$ python -q
>>> import numpy as np
>>> import numpy.linalg as la
>>> np.set_printoptions(suppress=True, linewidth=200)
>>> arr = np.loadtxt("layer16.csv", delimiter=",")
>>> arr
array([[-6.,  1.,  0.,  2.,  2., -4.,  2., -3., -3., -3.,  5.,  4.],
       [ 1.,  4.,  2.,  3.,  1.,  1., -2.,  1.,  4.,  2.,  1., -3.],
       [ 0.,  2.,  6.,  4., -1.,  4., -2.,  6.,  3., -3.,  0., -4.],
       [ 2.,  3.,  4.,  2.,  1., -1.,  4., -3., -2.,  0.,  3., -1.],
       [ 2.,  1., -1.,  1.,  6.,  1., -5.,  4., -1., -3.,  2.,  6.],
       [-4.,  1.,  4., -1.,  1.,  4.,  0., -3.,  5.,  1., -3., -1.],
       [ 2., -2., -2.,  4., -5.,  0., -2.,  4., -3.,  2.,  0., -2.],
       [-3.,  1.,  6., -3.,  4., -3.,  4.,  6., -6.,  0.,  0.,  0.],
       [-3.,  4.,  3., -2., -1.,  5., -3., -6., -2.,  1., -1.,  1.],
       [-3.,  2., -3.,  0., -3.,  1.,  2.,  0.,  1., -6.,  3.,  4.],
       [ 5.,  1.,  0.,  3.,  2., -3.,  0.,  0., -1.,  3.,  0.,  1.],
       [ 4., -3., -4., -1.,  6., -1., -2.,  0.,  1.,  4.,  1.,  6.]])
>>> rng = np.random.default_rng(4488)
>>> idx = rng.permutation(12)
>>> A2 = arr[:, idx] * rng.choice([-1, 1], 12)
>>> A2
array([[-2.,  4.,  5.,  6., -3., -3., -1.,  4., -2.,  0.,  2.,  3.],
       [ 2., -3.,  1., -1.,  2.,  4., -4., -1., -1.,  2.,  3., -1.],
       [ 2., -4.,  0., -0., -3.,  3., -2., -4.,  1.,  6.,  4., -6.],
       [-4., -1.,  3., -2.,  0., -2., -3.,  1., -1.,  4.,  2.,  3.],
       [ 5.,  6.,  2., -2., -3., -1., -1., -1., -6., -1.,  1., -4.],
       [-0., -1., -3.,  4.,  1.,  5., -1., -4., -1.,  4., -1.,  3.],
       [ 2., -2.,  0., -2.,  2., -3.,  2., -0.,  5., -2.,  4., -4.],
       [-4.,  0.,  0.,  3.,  0., -6., -1.,  3., -4.,  6., -3., -6.],
       [ 3.,  1., -1.,  3.,  1., -2., -4., -5.,  1.,  3., -2.,  6.],
       [-2.,  4.,  3.,  3., -6.,  1., -2., -1.,  3., -3.,  0., -0.],
       [-0.,  1.,  0., -5.,  3., -1., -1.,  3., -2.,  0.,  3., -0.],
       [ 2.,  6.,  1., -4.,  4.,  1.,  3.,  1., -6., -4., -1., -0.]])
>>> U, _, vt = la.svd(arr.T @ A2)
>>> idx
array([ 6, 11, 10,  0,  9,  8,  1,  5,  4,  2,  3,  7])
>>> np.round(U @ vt, 2) + 0
array([[ 0.,  0.,  0., -1.,  0.,  0.,  0.,  0.,  0.,  0.,  0.,  0.],
       [ 0.,  0.,  0.,  0.,  0.,  0., -1.,  0.,  0.,  0.,  0.,  0.],
       [ 0.,  0.,  0.,  0.,  0.,  0.,  0.,  0.,  0.,  1.,  0.,  0.],
       [ 0.,  0.,  0.,  0.,  0.,  0.,  0.,  0.,  0.,  0.,  1.,  0.],
       [ 0.,  0.,  0.,  0.,  0.,  0.,  0.,  0., -1.,  0.,  0.,  0.],
       [ 0.,  0.,  0.,  0.,  0.,  0.,  0., -1.,  0.,  0.,  0.,  0.],
       [-1.,  0.,  0.,  0.,  0.,  0.,  0.,  0.,  0.,  0.,  0.,  0.],
       [ 0.,  0.,  0.,  0.,  0.,  0.,  0.,  0.,  0.,  0.,  0., -1.],
       [ 0.,  0.,  0.,  0.,  0.,  1.,  0.,  0.,  0.,  0.,  0.,  0.],
       [ 0.,  0.,  0.,  0.,  1.,  0.,  0.,  0.,  0.,  0.,  0.,  0.],
       [ 0.,  0.,  1.,  0.,  0.,  0.,  0.,  0.,  0.,  0.,  0.,  0.],
       [ 0.,  1.,  0.,  0.,  0.,  0.,  0.,  0.,  0.,  0.,  0.,  0.]])
>>> F = np.loadtxt("data.csv", delimiter=",")
>>> F
array([[ -6.,   3., -15.,  -6.,  -9.,   3.,   3.,  -3.,  15.],
       [-10.,   5., -25., -10., -15.,   5.,   5.,  -5.,  25.],
       [  4.,  -2.,  10.,   4.,   6.,  -2.,  -2.,   2., -10.],
       [ -4.,   2., -10.,  -4.,  -6.,   2.,   2.,  -2.,  10.],
       [ -8.,   4., -20.,  -8., -12.,   4.,   4.,  -4.,  20.],
       [-10.,   5., -25., -10., -15.,   5.,   5.,  -5.,  25.],
       [ -8.,   4., -20.,  -8., -12.,   4.,   4.,  -4.,  20.],
       [ -2.,   1.,  -5.,  -2.,  -3.,   1.,   1.,  -1.,   5.],
       [ -2.,   1.,  -5.,  -2.,  -3.,   1.,   1.,  -1.,   5.],
       [  2.,  -1.,   5.,   2.,   3.,  -1.,  -1.,   1.,  -5.],
       [ 10.,  -5.,  25.,  10.,  15.,  -5.,  -5.,   5., -25.],
       [ 10.,  -5.,  25.,  10.,  15.,  -5.,  -5.,   5., -25.],
       [ -4.,   2., -10.,  -4.,  -6.,   2.,   2.,  -2.,  10.],
       [ -2.,   1.,  -5.,  -2.,  -3.,   1.,   1.,  -1.,   5.],
       [  2.,  -1.,   5.,   2.,   3.,  -1.,  -1.,   1.,  -5.],
       [ -8.,   4., -20.,  -8., -12.,   4.,   4.,  -4.,  20.]])
>>> # rank 1
>>> T = np.stack([F, 5 * F, F[::-1]])
>>> np.round(la.norm(T, axis=(1, 2)), 2)
array([111.15, 555.74, 111.15])
>>> T.shape
(3, 16, 9)
>>> (T @ F.T).shape
(3, 16, 16)
>>> la.matrix_rank(T.reshape(3, -1))
np.int64(2)
>>> T.sum(axis=0)
array([[ -44.,   22., -110.,  -44.,  -66.,   22.,   22.,  -22.,  110.],
       [ -58.,   29., -145.,  -58.,  -87.,   29.,   29.,  -29.,  145.],
       [  22.,  -11.,   55.,   22.,   33.,  -11.,  -11.,   11.,  -55.],
       [ -28.,   14.,  -70.,  -28.,  -42.,   14.,   14.,  -14.,   70.],
       [ -38.,   19.,  -95.,  -38.,  -57.,   19.,   19.,  -19.,   95.],
       [ -50.,   25., -125.,  -50.,  -75.,   25.,   25.,  -25.,  125.],
       [ -46.,   23., -115.,  -46.,  -69.,   23.,   23.,  -23.,  115.],
       [ -14.,    7.,  -35.,  -14.,  -21.,    7.,    7.,   -7.,   35.],
       [ -14.,    7.,  -35.,  -14.,  -21.,    7.,    7.,   -7.,   35.],
       [   4.,   -2.,   10.,    4.,    6.,   -2.,   -2.,    2.,  -10.],
       [  50.,  -25.,  125.,   50.,   75.,  -25.,  -25.,   25., -125.],
       [  52.,  -26.,  130.,   52.,   78.,  -26.,  -26.,   26., -130.],
       [ -28.,   14.,  -70.,  -28.,  -42.,   14.,   14.,  -14.,   70.],
       [  -8.,    4.,  -20.,   -8.,  -12.,    4.,    4.,   -4.,   20.],
       [   2.,   -1.,    5.,    2.,    3.,   -1.,   -1.,    1.,   -5.],
       [ -54.,   27., -135.,  -54.,  -81.,   27.,   27.,  -27.,  135.]])
>>> U, sigma, vt = la.svd(F)
>>> evecs = vt[:(sigma > 1e-8).sum()]
>>> x0 = F[1] + 4 * F[4] + rng.integers(2) * np.eye(9)[3]
>>> x0
array([ -42.,   21., -105.,  -41.,  -63.,   21.,   21.,  -21.,  105.])
>>> np.round(evecs.T @ evecs, 2)
array([[ 0.06, -0.03,  0.14,  0.06,  0.08, -0.03, -0.03,  0.03, -0.14],
       [-0.03,  0.01, -0.07, -0.03, -0.04,  0.01,  0.01, -0.01,  0.07],
       [ 0.14, -0.07,  0.35,  0.14,  0.21, -0.07, -0.07,  0.07, -0.35],
       [ 0.06, -0.03,  0.14,  0.06,  0.08, -0.03, -0.03,  0.03, -0.14],
       [ 0.08, -0.04,  0.21,  0.08,  0.13, -0.04, -0.04,  0.04, -0.21],
       [-0.03,  0.01, -0.07, -0.03, -0.04,  0.01,  0.01, -0.01,  0.07],
       [-0.03,  0.01, -0.07, -0.03, -0.04,  0.01,  0.01, -0.01,  0.07],
       [ 0.03, -0.01,  0.07,  0.03,  0.04, -0.01, -0.01,  0.01, -0.07],
       [-0.14,  0.07, -0.35, -0.14, -0.21,  0.07,  0.07, -0.07,  0.35]])
>>> np.round(np.diag(evecs.T @ evecs), 2)
array([0.06, 0.01, 0.35, 0.06, 0.13, 0.01, 0.01, 0.01, 0.35])
>>> np.allclose(F[:-1].T @ la.lstsq(F[:-1].T, F[-1])[0], F[-1])
True
>>> round(float(np.trace(la.pinv(F) @ F)), 2)
1.0
>>> la.lstsq(F[:-1].T, F[-1])[2]
np.int32(1)
>>> x0 = np.array([-2, -2, -2, -3, -2, 2, -3, 0, 3])
>>> h1 = np.maximum(F @ x0, 0)
>>> np.tanh(F @ x0)
array([ 1.,  1., -1.,  1.,  1.,  1.,  1.,  1.,  1., -1., -1., -1.,  1.,  1., -1.,  1.])
>>> h1
array([114., 190.,   0.,  76., 152., 190., 152.,  38.,  38.,   0.,   0.,   0.,  76.,  38.,   0., 152.])
>>> M = np.array([[1, -3, 3, 2, 3, 1, 3, 0, 0, 3, 1],
...     [-1, -1, 2, -1, -3, 1, 1, -3, 0, 3, 1],
...     [0, 2, 0, 0, -2, 2, -1, 2, 1, -1, 1],
...     [-1, -3, -1, 0, -2, 0, -1, 2, 2, -1, -1],
...     [-1, -3, 1, 2, 0, -1, 3, 3, -3, -1, -1],
...     [-3, 3, 3, 2, -2, -2, 2, 3, -2, 1, 3],
...     [0, 0, 1, 0, -3, 0, 2, 1, -1, -1, -1]])
>>> M[-1] = M[0] + 2 * M[1]
>>> M
array([[ 1, -3,  3,  2,  3,  1,  3,  0,  0,  3,  1],
       [-1, -1,  2, -1, -3,  1,  1, -3,  0,  3,  1],
       [ 0,  2,  0,  0, -2,  2, -1,  2,  1, -1,  1],
       [-1, -3, -1,  0, -2,  0, -1,  2,  2, -1, -1],
       [-1, -3,  1,  2,  0, -1,  3,  3, -3, -1, -1],
       [-3,  3,  3,  2, -2, -2,  2,  3, -2,  1,  3],
       [-1, -5,  7,  0, -3,  3,  5, -6,  0,  9,  3]])
>>> U, sigma, vt = la.svd(M)
>>> sigma.round(2) + 0
array([17.37,  8.86,  7.58,  5.69,  3.83,  2.3 ,  0.  ])
>>> A2 = U[:, :6] @ np.diag(sigma[:6]) @ vt[:6]
>>> round(la.norm(M - A2, 2), 2), round(float(sigma[6]), 2)
(np.float64(0.0), 0.0)
>>> round(la.norm(M - A2) / la.norm(M), 2)
np.float64(0.0)
>>> round(np.abs(M - A2).max(), 2)
np.float64(0.0)
>>> r = la.matrix_rank(M)
>>> r
np.int64(6)
>>> ns = la.svd(M)[2][r:].T
>>> [int(la.matrix_rank(np.delete(M, i, axis=0))) for i in range(7)]
[6, 6, 5, 5, 5, 5, 6]
>>> [int(la.matrix_rank(M[:i])) for i in range(1, len(M) + 1)]
[1, 2, 3, 4, 5, 6, 6]
>>> U, sigma, vt = la.svd(M)
>>> evecs = vt[:(sigma > 1e-8).sum()]
>>> x0 = M[6] + -3 * M[2] + rng.integers(2) * np.eye(11)[4]
>>> x0
array([ -1., -11.,   7.,   0.,   4.,  -3.,   8., -12.,  -3.,  12.,   0.])
>>> np.round(np.diag(evecs.T @ evecs), 2)
array([0.35, 0.87, 0.34, 0.21, 0.83, 0.79, 0.37, 0.76, 0.72, 0.45, 0.31])
>>> np.round(evecs.T @ evecs, 2) + 0
array([[ 0.35,  0.03, -0.06, -0.02,  0.29,  0.35,  0.  , -0.09,  0.  , -0.07, -0.07],
       [ 0.03,  0.87,  0.  , -0.05,  0.03, -0.01, -0.14, -0.02, -0.13, -0.08,  0.26],
       [-0.06,  0.  ,  0.34,  0.14, -0.03,  0.09,  0.24,  0.03, -0.05,  0.28,  0.23],
       [-0.02, -0.05,  0.14,  0.21,  0.17, -0.04,  0.14,  0.29, -0.01,  0.02,  0.09],
       [ 0.29,  0.03, -0.03,  0.17,  0.83, -0.15,  0.04, -0.02,  0.04,  0.04, -0.02],
       [ 0.35, -0.01,  0.09, -0.04, -0.15,  0.79,  0.06,  0.03,  0.05, -0.03,  0.03],
       [ 0.  , -0.14,  0.24,  0.14,  0.04,  0.06,  0.37,  0.03, -0.35,  0.1 ,  0.01],
       [-0.09, -0.02,  0.03,  0.29, -0.02,  0.03,  0.03,  0.76,  0.09, -0.26,  0.08],
       [ 0.  , -0.13, -0.05, -0.01,  0.04,  0.05, -0.35,  0.09,  0.72,  0.17,  0.14],
       [-0.07, -0.08,  0.28,  0.02,  0.04, -0.03,  0.1 , -0.26,  0.17,  0.45,  0.22],
       [-0.07,  0.26,  0.23,  0.09, -0.02,  0.03,  0.01,  0.08,  0.14,  0.22,  0.31]])
>>> la.matrix_rank(np.vstack([M, x0]))
np.int64(7)
